$ python -q
>>> import numpy as np
>>> np.set_printoptions(precision=2, suppress=True, linewidth=200)
>>> rnd = lambda a: np.round(a, 2) + 0
>>> M2 = np.array([[0, 0, 5], [1, 1, 3], [1, 1, 5]])
>>> m1 = np.tril(M2)
>>> print(m1)
[[0 0 0]
 [1 1 0]
 [1 1 5]]
>>> left, sig, vt = np.linalg.svd(m1)
>>> vecs = vt[:(sig > 1e-8).sum()]
>>> rng = np.random.default_rng(3118)
>>> vec = m1[1] + 2 * m1[0] + rng.integers(2) * np.eye(3)[1]
>>> print(vec)
[1. 1. 0.]
>>> print(np.allclose(vecs.T @ vecs @ vec, vec))
True
>>> print(rnd(vecs.T @ vecs))
[[0.5 0.5 0. ]
 [0.5 0.5 0. ]
 [0.  0.  1. ]]
>>> print(rnd(np.trace(np.linalg.pinv(m1) @ m1)))
2.0
>>> try:
...     np.linalg.inv(m1)
... except np.linalg.LinAlgError as e:
...     print("failed:", e)
... 
failed: Singular matrix
>>> print(np.unique(m1.round(6), axis=0).shape)
(3, 3)
>>> print(np.linalg.matrix_rank(m1 - m1[0, 0] * np.eye(3)))
2
>>> print([int(np.linalg.matrix_rank(np.linalg.matrix_power(m1, p))) for p in range(1, 4)])
[2, 2, 2]
>>> print(np.prod(np.diag(m1)), rnd(np.linalg.det(m1)))
0 0.0
>>> print(m1 @ m1)
[[ 0  0  0]
 [ 1  1  0]
 [ 6  6 25]]
>>> A = np.load("case18.npy")
>>> print(A)
[[-1  1  1 -1  1]
 [ 2  1 -1  2  2]
 [ 2  2 -2  1 -1]
 [ 1 -1  1 -1 -2]
 [ 0 -2 -2  1  0]]
>>> u, r1 = A[0], A[4]
>>> print(u @ r1)
-5
>>> print(u @ u)
5
>>> pr = (u @ r1) / (u @ u) * u
>>> print(np.linalg.matrix_rank(np.outer(u, r1)))
1
>>> print((r1 - pr) @ u)
0.0
>>> print(r1 - pr)
[-1. -1. -1.  0.  1.]
>>> feats = np.array([[0, 1, 0, 1, 0, 0, 0],
...     [1, 0, 0, 1, 0, 0, 0],
...     [0, 0, 0, 0, 0, 1, 1],
...     [1, 1, 0, 0, 0, 0, 0],
...     [0, 0, 0, 0, 0, 1, 1],
...     [0, 0, 1, 0, 1, 0, 0],
...     [0, 0, 1, 0, 1, 0, 0]])
>>> left, sig, vt = np.linalg.svd(feats)
>>> vecs = vt[:(sig > 1e-8).sum()]
>>> vec = feats[0] + -3 * feats[3] + rng.integers(2) * np.eye(7)[3]
>>> print(vec)
[-3. -2.  0.  1.  0.  0.  0.]
>>> print(np.allclose(vecs.T @ vecs @ vec, vec))
True
>>> print(rnd(vecs.T @ vecs))
[[1.  0.  0.  0.  0.  0.  0. ]
 [0.  1.  0.  0.  0.  0.  0. ]
 [0.  0.  0.5 0.  0.5 0.  0. ]
 [0.  0.  0.  1.  0.  0.  0. ]
 [0.  0.  0.5 0.  0.5 0.  0. ]
 [0.  0.  0.  0.  0.  0.5 0.5]
 [0.  0.  0.  0.  0.  0.5 0.5]]
>>> print(rnd(np.linalg.norm(vec - vecs.T @ vecs @ vec)))
0.0
>>> print(rnd(np.diag(vecs.T @ vecs)))
[1.  1.  0.5 1.  0.5 0.5 0.5]
>>> vec = np.array([3, -4, -2, 1, 2])
>>> target = A @ vec
>>> print(target)
[-8 10  1  0 13]
>>> print(rnd(np.linalg.solve(A, A[:, 0])))
[1. 0. 0. 0. 0.]
>>> print(rnd(np.linalg.solve(A.T, A[2])))
[0. 0. 1. 0. 0.]
>>> ev, vecs = np.linalg.eigh(feats)
>>> vec = np.array([2, 1, -1, 0, -2, -3, 2])
>>> print(rnd(vecs * np.maximum(ev, 0) @ vecs.T))
[[0.67 0.67 0.   0.67 0.   0.   0.  ]
 [0.67 0.67 0.   0.67 0.   0.   0.  ]
 [0.   0.   0.5  0.   0.5  0.5  0.5 ]
 [0.67 0.67 0.   0.67 0.   0.   0.  ]
 [0.   0.   0.5  0.   0.5  0.5  0.5 ]
 [0.   0.   0.5  0.   0.5  0.5  0.5 ]
 [0.   0.   0.5  0.   0.5  0.5  0.5 ]]
>>> mat = np.loadtxt("layer7.csv", delimiter=",")
>>> print(mat)
[[-1.65  3.54  0.3   1.2  -0.22]
 [ 0.99  1.76 -0.22 -0.44  0.6 ]
 [ 0.69  1.59  0.31 -0.23 -0.15]
 [ 0.45  5.32  0.16  1.18 -0.28]
 [-3.69 -7.36 -0.28 -0.06 -0.07]
 [-4.36  2.6  -0.03  1.03  0.58]
 [ 1.29  4.85 -0.31  0.87  0.18]
 [ 1.62 -2.43  0.2   0.54 -0.14]
 [ 1.97  3.2   0.21  1.37  0.11]
 [-0.32 -0.74  0.15  1.29 -0.39]
 [ 0.75 -5.57  0.16 -0.37 -0.59]
 [ 0.58  4.5   0.17 -1.85 -0.69]
 [ 2.38 -0.17 -0.05  0.44 -0.19]
 [-2.46 -0.79 -0.19 -0.53  0.41]
 [ 0.9  -0.02  0.15 -0.7   0.27]
 [-2.29 -2.45  0.11  0.37 -0.77]
 [-0.82 -2.04  0.    0.15  0.25]
 [-1.87  0.25 -0.48 -0.34 -0.5 ]
 [-0.37 -1.22 -0.31  0.01 -0.44]]
>>> u = np.array([3, 1])
>>> print(rnd(np.cross(mat[10, :3], mat[16, :3])))
[ 0.33 -0.13 -6.1 ]
>>> C2 = np.cov(mat, rowvar=False)
>>> print(np.argwhere(np.triu(np.abs(np.corrcoef(mat.T)) > 0.8, 1)))
[]
>>> print(rnd(mat.std(axis=0)))
[1.87 3.32 0.23 0.82 0.4 ]
>>> print(C2.shape)
(5, 5)
>>> print(rnd(np.linalg.eigvalsh(C2)[::-1]))
[12.1   3.3   0.67  0.16  0.04]
>>> dist = np.linalg.norm(mat[:, None] - mat[None], axis=-1)
>>> print(dist.mean(axis=1).argmax())
4
>>> print(dist[11].round(6).argsort(kind="stable")[:4])
[11  6  3  2]
>>> print(rnd(dist[:5, :5]))
[[ 0.    3.71  3.37  2.76 11.18]
 [ 3.71  0.    1.    4.06 10.28]
 [ 3.37  1.    0.    4.    9.98]
 [ 2.76  4.06  4.    0.   13.41]
 [11.18 10.28  9.98 13.41  0.  ]]
>>> vec = np.array([-1, 1, 2])
>>> print(np.linalg.norm(m1 @ vec) <= np.linalg.norm(m1, 2) * np.linalg.norm(vec) + 1e-9)
True
>>> M2 = np.array([[3, 2, -1, 3, -1, -1, 0],
...     [-3, 2, 3, -1, -1, -1, -2],
...     [2, 1, -3, 1, 0, 2, 3],
...     [-1, 0, 3, 2, -3, -2, -2],
...     [-2, -1, -2, -2, 2, -2, -2],
...     [-1, -2, 1, 0, 2, 0, -2],
...     [1, 2, 0, -1, -3, -1, -3]])
>>> F = M2 - M2.T
>>> print(F)
[[ 0  5 -3  4  1  0 -1]
 [-5  0  2 -1  0  1 -4]
 [ 3 -2  0 -2  2  1  3]
 [-4  1  2  0 -1 -2 -1]
 [-1  0 -2  1  0 -4  1]
 [ 0 -1 -1  2  4  0 -1]
 [ 1  4 -3  1 -1  1  0]]
>>> print(rnd(F @ np.linalg.pinv(F) @ F))
[[ 0.  5. -3.  4.  1.  0. -1.]
 [-5.  0.  2. -1.  0.  1. -4.]
 [ 3. -2.  0. -2.  2.  1.  3.]
 [-4.  1.  2.  0. -1. -2. -1.]
 [-1.  0. -2.  1.  0. -4.  1.]
 [ 0. -1. -1.  2.  4.  0. -1.]
 [ 1.  4. -3.  1. -1.  1.  0.]]
>>> print(np.unique(F.round(6), axis=0).shape)
(7, 7)
>>> print(np.linalg.lstsq(F[:-1].T, F[-1])[2])
6
>>> M2 = F / np.linalg.norm(F, axis=1, keepdims=True)
>>> C2 = M2 @ M2.T
>>> print((C2 - 2 * np.eye(7)).round(6).argmax(axis=1))
[6 3 5 1 3 0 0]
>>> print(rnd(C2))
[[ 1.   -0.12 -0.47 -0.03  0.26  0.32  0.82]
 [-0.12  1.   -0.63  0.73 -0.24  0.   -0.3 ]
 [-0.47 -0.63  1.   -0.73 -0.22  0.11 -0.27]
 [-0.03  0.73 -0.73  1.    0.28 -0.24 -0.25]
 [ 0.26 -0.24 -0.22  0.28  1.    0.13  0.08]
 [ 0.32  0.    0.11 -0.24  0.13  1.   -0.12]
 [ 0.82 -0.3  -0.27 -0.25  0.08 -0.12  1.  ]]
>>> print((np.abs(C2) > 0.9).astype(int))
[[1 0 0 0 0 0 0]
 [0 1 0 0 0 0 0]
 [0 0 1 0 0 0 0]
 [0 0 0 1 0 0 0]
 [0 0 0 0 1 0 0]
 [0 0 0 0 0 1 0]
 [0 0 0 0 0 0 1]]
>>> print(rnd(np.linalg.norm(M2, axis=1)))
[1. 1. 1. 1. 1. 1. 1.]
>>> print(np.argwhere(np.triu(np.abs(C2) > 0.95, 1)))
[]
>>> print(rnd(C2[1]))
[-0.12  1.   -0.63  0.73 -0.24  0.   -0.3 ]
>>> X = np.array([[0, 0, 0, 1, 0, 1],
...     [0, 0, 0, 0, 1, 0],
...     [0, 0, 0, 0, 0, 1],
...     [1, 0, 0, 0, 0, 1],
...     [0, 1, 0, 0, 0, 0],
...     [1, 0, 1, 1, 0, 0]])
>>> w1 = np.array([[1, 1, 3, 2, 0, 0],
...     [3, 3, 1, 3, 0, 0],
...     [2, 3, 2, 1, 2, 2],
...     [1, 3, 3, 3, 1, 3],
...     [0, 1, 3, 2, 2, 1],
...     [1, 1, 0, 1, 2, 1]])
>>> coef = np.array([-1, 1, 0, 3, 3, 2])
>>> act = np.maximum(X @ w1 + coef, 0)
>>> print(rnd((act > 0).mean(axis=0)))
[0.67 1.   0.83 1.   1.   1.  ]
>>> print((act > 0).astype(int))
[[1 1 1 1 1 1]
 [0 1 1 1 1 1]
 [0 1 0 1 1 1]
 [1 1 1 1 1 1]
 [1 1 1 1 1 1]
 [1 1 1 1 1 1]]
>>> C = np.array([[5, 9], [-9, 4], [1, -6], [6, 0], [1, -8], [-8, -5]])
>>> print(w1 @ C)
[[ 11  -5]
 [  7  33]
 [-23  -8]
 [-24 -20]
 [  0 -35]
 [ -4  -8]]
>>> print((act @ C).round(6).argmax(axis=1))
[0 0 0 0 0 0]
>>> print(act @ C)
[[-37 -67]
 [ -4 -65]
 [-13 -47]
 [ -2 -52]
 [ -2  -6]
 [-45 -72]]
>>> u, r1 = X[0], X[1]
>>> print(u @ u)
2
>>> pr = (u @ r1) / (u @ u) * u
>>> print(pr)
[0. 0. 0. 0. 0. 0.]
>>> print(r1 - pr)
[0. 0. 0. 0. 1. 0.]
>>> print((r1 - pr) @ u)
0.0
>>> print(rnd(np.linalg.norm(F[2], 1)), rnd(np.linalg.norm(F[2], np.inf)))
13.0 3.0
>>> print(rnd(np.linalg.norm(F, 2)))
9.22
>>> print(rnd(np.linalg.norm(F, "nuc")))
32.56
>>> print(np.linalg.norm(F, axis=1).argmax())
0
>>> print(rnd(np.linalg.norm(F[2] - F[4])))
8.12
>>> print(rnd(np.linalg.norm(F) ** 2 / np.linalg.norm(F, 2) ** 2))
2.73
>>> print(X @ X)
[[2 0 1 1 0 1]
 [0 1 0 0 0 0]
 [1 0 1 1 0 0]
 [1 0 1 2 0 1]
 [0 0 0 0 1 0]
 [1 0 0 1 0 3]]
>>> print(np.flatnonzero(np.linalg.matrix_power((X != 0) + (X.T != 0) + np.eye(6), 6)[0]))
[0 2 3 5]
>>> print(rnd(np.linalg.det(X)))
-1.0
>>> print(rnd(np.sort(np.linalg.eigvals(X).real)))
[-1.48 -1.   -1.    0.31  1.    2.17]
>>> J = np.load("m.npy")
>>> print(rnd(J))
[[ 0.52  1.19 -0.75  1.35 -1.11 -1.93]
 [-0.78  1.02  2.28  1.23 -0.45  0.65]
 [-0.78 -2.25  0.91  0.26 -0.51 -1.48]
 [-2.61  0.83 -0.73 -0.87 -0.24 -0.39]
 [-0.78 -0.85 -1.34  2.1   0.1   1.2 ]
 [-0.26  0.34  0.23  0.65  2.69 -1.04]]
>>> q, Rm = np.linalg.qr(J)
>>> print(rnd(np.abs(np.diag(Rm))))
[3. 3. 3. 3. 3. 3.]
>>> print(rnd(q))
[[-0.17 -0.4   0.25 -0.45  0.37  0.64]
 [ 0.26 -0.34 -0.76 -0.41  0.15 -0.22]
 [ 0.26  0.75 -0.3  -0.09  0.17  0.49]
 [ 0.87 -0.28  0.24  0.29  0.08  0.13]
 [ 0.26  0.28  0.45 -0.7  -0.03 -0.4 ]
 [ 0.09 -0.11 -0.08 -0.22 -0.9   0.35]]
>>> print(np.allclose(Rm.T @ Rm, J.T @ J))
True
>>> C2 = J.T @ J
>>> print(np.allclose(C2, C2.T))
True
>>> print(np.trace(C2), rnd((J ** 2).sum()))
54.0 54.0
>>> print(np.linalg.matrix_rank(C2))
6
>>> print(rnd(np.linalg.eigvalsh(C2)[::-1]))
[9. 9. 9. 9. 9. 9.]
>>> print((J @ J.T).shape)
(6, 6)
>>> print(rnd(np.diag(C2)))
[9. 9. 9. 9. 9. 9.]
>>> print(rnd(C2))
[[9. 0. 0. 0. 0. 0.]
 [0. 9. 0. 0. 0. 0.]
 [0. 0. 9. 0. 0. 0.]
 [0. 0. 0. 9. 0. 0.]
 [0. 0. 0. 0. 9. 0.]
 [0. 0. 0. 0. 0. 9.]]
>>> print(rnd(np.linalg.svd(J, compute_uv=False) ** 2))
[9. 9. 9. 9. 9. 9.]
>>> data = np.load("block15.npy")
>>> print(data)
[[ 1. -2.  2.  2. -3. -3. -1.]
 [ 1. -3.  1. -2.  1. -1.  2.]
 [ 2.  0. -2.  2.  3.  3. -3.]
 [ 2.  3.  0.  1.  3.  3. -3.]
 [ 0. -2.  2. -3.  2.  1. -2.]
 [-2. -2.  3.  2. -3. -3. -2.]
 [ 0.  0.  0.  0.  0.  0.  2.]]
>>> M2 = np.linalg.invert(data)
Traceback (most recent call last):
  File "<python-input-118>", line 1, in <module>
    M2 = np.linalg.invert(data)
         ^^^^^^^^^^^^^^^^
AttributeError: module 'numpy.linalg' has no attribute 'invert'
>>> M2 = np.linalg.inv(data)
>>> print(rnd(M2))
[[ 0.37 -0.04 -0.03  0.06  0.07 -0.3   0.04]
 [-0.1   0.1  -0.23  0.24 -0.2   0.01 -0.32]
 [ 0.11 -0.11 -0.08  0.18  0.22  0.1   0.63]
 [-0.08  0.08  0.15  0.08 -0.15  0.23  0.31]
 [-0.53  0.75 -0.04  0.34 -0.5   0.4  -0.66]
 [ 0.4  -0.85  0.24 -0.31  0.7  -0.29  1.35]
 [ 0.    0.    0.    0.    0.    0.    0.5 ]]
>>> print(rnd(np.linalg.slogdet(data)[0]))
1.0
>>> print(np.allclose(M2, data.T))
False
>>> print(rnd(np.linalg.inv(M2)))
[[ 1. -2.  2.  2. -3. -3. -1.]
 [ 1. -3.  1. -2.  1. -1.  2.]
 [ 2.  0. -2.  2.  3.  3. -3.]
 [ 2.  3.  0.  1.  3.  3. -3.]
 [ 0. -2.  2. -3.  2.  1. -2.]
 [-2. -2.  3.  2. -3. -3. -2.]
 [ 0.  0.  0.  0.  0.  0.  2.]]
>>> print(rnd(np.linalg.det(data) * M2))
[[  606.   -60.   -42.    96.   120.  -492.    72.]
 [ -162.   162.  -378.   396.  -324.    18.  -522.]
 [  180.  -180.  -126.   288.   360.   162.  1035.]
 [ -126.   126.   252.   126.  -252.   378.   504.]
 [ -862.  1226.   -70.   550.  -814.   662. -1089.]
 [  662. -1390.   392.  -506.  1142.  -478.  2214.]
 [    0.     0.     0.     0.     0.     0.   819.]]
>>> print((np.abs(M2) > 1e-9).astype(int))
[[1 1 1 1 1 1 1]
 [1 1 1 1 1 1 1]
 [1 1 1 1 1 1 1]
 [1 1 1 1 1 1 1]
 [1 1 1 1 1 1 1]
 [1 1 1 1 1 1 1]
 [0 0 0 0 0 0 1]]
>>> print(rnd(data @ M2))
[[1. 0. 0. 0. 0. 0. 0.]
 [0. 1. 0. 0. 0. 0. 0.]
 [0. 0. 1. 0. 0. 0. 0.]
 [0. 0. 0. 1. 0. 0. 0.]
 [0. 0. 0. 0. 1. 0. 0.]
 [0. 0. 0. 0. 0. 1. 0.]
 [0. 0. 0. 0. 0. 0. 1.]]
